In [1]: import numpy as np

In [2]: import numpy.linalg as la

In [3]: np.set_printoptions(precision=2, suppress=True, linewidth=120)

In [4]: def tidy(a):
   ...:     return np.round(a, 2) + 0
   ...: 

In [5]: feats = np.load("sample10.npy")

In [6]: feats
Out[6]: 
array([[  0.93, -39.99, -40.67, -20.13],
       [ -1.61, -41.77, -39.53, -20.44],
       [  0.11, -39.19, -39.49, -18.41],
       [ -1.23, -38.88, -38.86, -21.74],
       [  0.67, -39.76, -38.66, -19.86],
       [ -1.96, -41.15, -40.83, -18.78],
       [ -1.38, -40.36, -40.44, -18.56],
       [ -0.51, -39.5 , -41.5 , -21.3 ],
       [ -0.13, -40.13, -42.28, -20.02],
       [  0.35, -38.98, -40.19, -20.85],
       [ -0.19, -39.64, -38.79, -19.7 ],
       [  0.48, -38.98, -39.49, -19.83],
       [ -0.49, -39.13, -38.82, -20.62],
       [  0.07, -37.98, -39.58, -16.99],
       [  0.16, -40.47, -40.  , -18.36],
       [ -0.15, -40.06, -39.04, -19.  ],
       [ -0.92, -39.54, -38.47, -21.04],
       [  0.99, -40.55, -39.51, -21.01],
       [ -0.91, -40.66, -39.93, -20.37],
       [  1.05, -40.2 , -41.15, -20.28],
       [  1.39, -38.82, -41.73, -19.33],
       [  0.63, -40.16, -40.56, -18.1 ],
       [  2.19, -38.95, -38.15, -19.91],
       [  0.71, -40.38, -39.95, -19.78],
       [ -0.81, -38.99, -39.33, -19.72],
       [ -2.01, -39.41, -40.58, -19.76],
       [ -0.22, -40.01, -39.43, -19.87],
       [  0.57, -38.56, -41.34, -19.97]])

In [7]: vec = np.array([5, 6, 0, 3])

In [8]: y = feats @ vec

In [9]: tidy(la.solve(feats.T @ feats, feats.T @ y))
Out[9]: array([5., 6., 0., 3.])

In [10]: rng = np.random.default_rng(99561)

In [11]: y = y + 0.05 * rng.normal(size=28)

In [12]: tidy(y)
Out[12]: 
array([-295.75, -320.12, -289.88, -304.56, -294.71, -312.9 , -304.79, -303.42, -301.46, -294.67, -297.84, -291.05,
       -299.11, -278.47, -297.18, -298.11, -304.98, -301.44, -309.61, -296.72, -284.01, -292.05, -282.49, -298.07,
       -297.11, -305.84, -300.77, -288.44])

In [13]: b, *_ = la.lstsq(feats, y)

In [14]: tidy(feats.T @ (y - feats @ b))
Out[14]: array([0., 0., 0., 0.])

In [15]: f = np.array([-3, 7])

In [16]: tidy(np.convolve(feats[21], f))
Out[16]: array([  -1.89,  124.89, -159.44, -229.62, -126.7 ])

In [17]: tidy(np.cross(feats[21, :3], feats[16, :3]))
Out[17]: array([-58.79,  61.55, -61.86])

In [18]: tidy(np.correlate(feats[21], feats[16], "full"))
Out[18]: array([ -13.26,  820.73, 2373.43, 3528.51, 2337.  ,  752.99,   16.65])
